$ python -q
>>> import numpy as np
>>> import numpy.linalg as la
>>> np.set_printoptions(precision=2, suppress=True, linewidth=160)
>>> K = np.load("w.npy")
>>> K
array([[0, 0, 0, 0, 0, 0, 0, 1, 1, 0],
       [0, 0, 0, 0, 1, 0, 0, 1, 0, 1],
       [0, 0, 0, 0, 0, 0, 0, 0, 0, 0],
       [0, 0, 0, 0, 0, 0, 0, 0, 0, 0],
       [0, 1, 0, 0, 0, 1, 0, 1, 0, 0],
       [0, 0, 0, 0, 1, 0, 1, 0, 0, 0],
       [0, 0, 0, 0, 0, 1, 0, 0, 1, 0],
       [1, 1, 0, 0, 1, 0, 0, 0, 0, 0],
       [1, 0, 0, 0, 0, 0, 1, 0, 0, 0],
       [0, 1, 0, 0, 0, 0, 0, 0, 0, 0]])
>>> vals, evecs = la.eigvalsh(K)
Traceback (most recent call last):
  File "<python-input-5>", line 1, in <module>
    vals, evecs = la.eigvalsh(K)
    ^^^^^^^^^^^
ValueError: too many values to unpack (expected 2)
>>> vals, evecs = la.eigh(K)
>>> (vals > 1e-8).sum(), (vals < -1e-8).sum()
(np.int64(4), np.int64(4))
>>> np.round(np.abs(evecs[:, -1]), 2) + 0
array([0.28, 0.48, 0.  , 0.  , 0.51, 0.28, 0.18, 0.51, 0.18, 0.19])
>>> np.abs(evecs[:, -1]).round(6).argmax()
np.int64(4)
>>> round(float(np.trace(la.pinv(K) @ K)), 2)
8.0
>>> np.allclose(K[:-1].T @ la.lstsq(K[:-1].T, K[-1])[0], K[-1])
False
>>> la.lstsq(K[:-1].T, K[-1])[2]
np.int32(7)
>>> np.round(K @ la.pinv(K) @ K, 2) + 0
array([[0., 0., 0., 0., 0., 0., 0., 1., 1., 0.],
       [0., 0., 0., 0., 1., 0., 0., 1., 0., 1.],
       [0., 0., 0., 0., 0., 0., 0., 0., 0., 0.],
       [0., 0., 0., 0., 0., 0., 0., 0., 0., 0.],
       [0., 1., 0., 0., 0., 1., 0., 1., 0., 0.],
       [0., 0., 0., 0., 1., 0., 1., 0., 0., 0.],
       [0., 0., 0., 0., 0., 1., 0., 0., 1., 0.],
       [1., 1., 0., 0., 1., 0., 0., 0., 0., 0.],
       [1., 0., 0., 0., 0., 0., 1., 0., 0., 0.],
       [0., 1., 0., 0., 0., 0., 0., 0., 0., 0.]])
>>> np.abs(np.diag(la.qr(K)[1])) > 1e-9
array([ True,  True, False, False,  True,  True,  True,  True,  True,  True])
>>> round(float(la.norm(K, 2) / la.norm(K)), 2)
0.59
>>> np.argsort(-la.norm(K, axis=0).round(6), kind="stable")[:3]
array([1, 4, 7])
>>> la.cond(K) > 100
np.True_
>>> x = np.array([-1, -5, -4, -2, -1, 4, 3, -1, 5, 5])
>>> (K * x).sum(axis=1)
array([ 4,  3,  0,  0, -2,  2,  9, -7,  2, -5])
>>> K @ x
array([ 4,  3,  0,  0, -2,  2,  9, -7,  2, -5])
>>> la.norm(K @ x) <= la.norm(K, 2) * la.norm(x) + 1e-9
np.True_
>>> np.einsum("ij,j->i", K, x)
array([ 4,  3,  0,  0, -2,  2,  9, -7,  2, -5])
>>> K @ (2 * x)
array([  8,   6,   0,   0,  -4,   4,  18, -14,   4, -10])
>>> left, sig, Vh = la.svd(K)
>>> evecs = Vh[:(sig > 1e-8).sum()]
>>> rng = np.random.default_rng(16)
>>> x = K[7] + -2 * K[4] + rng.integers(2) * np.eye(10)[7]
>>> x
array([ 1., -1.,  0.,  0.,  1., -2.,  0., -1.,  0.,  0.])
>>> np.round(evecs.T @ evecs, 2) + 0
array([[1., 0., 0., 0., 0., 0., 0., 0., 0., 0.],
       [0., 1., 0., 0., 0., 0., 0., 0., 0., 0.],
       [0., 0., 0., 0., 0., 0., 0., 0., 0., 0.],
       [0., 0., 0., 0., 0., 0., 0., 0., 0., 0.],
       [0., 0., 0., 0., 1., 0., 0., 0., 0., 0.],
       [0., 0., 0., 0., 0., 1., 0., 0., 0., 0.],
       [0., 0., 0., 0., 0., 0., 1., 0., 0., 0.],
       [0., 0., 0., 0., 0., 0., 0., 1., 0., 0.],
       [0., 0., 0., 0., 0., 0., 0., 0., 1., 0.],
       [0., 0., 0., 0., 0., 0., 0., 0., 0., 1.]])
>>> np.allclose(evecs.T @ evecs @ x, x)
True
>>> Z = np.sign(np.array([[0, -2, 1, 2], [2, -2, 1, 1], [1, 2, -2, 0], [1, -2, 2, 0]]))
>>> other = (np.tril(Z, -1) + np.eye(4)) @ (np.triu(Z, 1) + np.eye(4))
>>> vals = np.array([0, -3, 1, -1])
>>> X = np.rint(other * vals @ la.inv(other)) + 0
>>> X
array([[ 5., -3.,  2., -4.],
       [ 4., -6.,  4., -2.],
       [ 4., -7.,  5., -2.],
       [ 8., -3.,  2., -7.]])
>>> # rows and columns are dependent
>>> proj = np.triu(np.array([[1, 3, 1, 2], [2, 2, 2, -2], [-1, 1, 0, 1], [-1, 0, 2, 0]]), 1) + np.eye(4)
>>> other = proj @ X @ la.inv(proj)
>>> proj @ X - X @ proj
array([[ 32., -46.,  22., -40.],
       [ -8., -20.,  14., -14.],
       [  8., -15.,  12., -34.],
       [  0., -24.,  -2., -24.]])
>>> np.round(np.poly(other), 2) + 0
array([ 1.,  3., -1., -3.,  0.])
>>> la.matrix_rank(other)
np.int64(3)
>>> J = np.loadtxt("x.csv", delimiter=",")
>>> J
array([[0., 0., 0., 0.],
       [0., 0., 0., 0.],
       [0., 0., 2., 1.]])
>>> left, sig, Vh = la.svd(J)
>>> evecs = Vh[:(sig > 1e-8).sum()]
>>> x = J[2] + 2 * J[0] + rng.integers(2) * np.eye(4)[1]
>>> x
array([0., 1., 2., 1.])
>>> np.allclose(evecs.T @ evecs @ x, x)
False
>>> evecs.T @ evecs
array([[0. , 0. , 0. , 0. ],
       [0. , 0. , 0. , 0. ],
       [0. , 0. , 0.8, 0.4],
       [0. , 0. , 0.4, 0.2]])
>>> x = np.array([3, 3, 3, 1])
>>> h = np.maximum(J @ x, 0)
>>> J * (h > 1e-9)[:, None]
array([[0., 0., 0., 0.],
       [0., 0., 0., 0.],
       [0., 0., 2., 1.]])
>>> np.maximum(J @ x, 0) - np.maximum(-J @ x, 0)
array([0., 0., 7.])
>>> np.maximum(J @ (3 * x), 0)
array([ 0.,  0., 21.])
>>> J.T @ h
array([ 0.,  0., 14.,  7.])
>>> np.flatnonzero(h > 1e-9)
array([2])
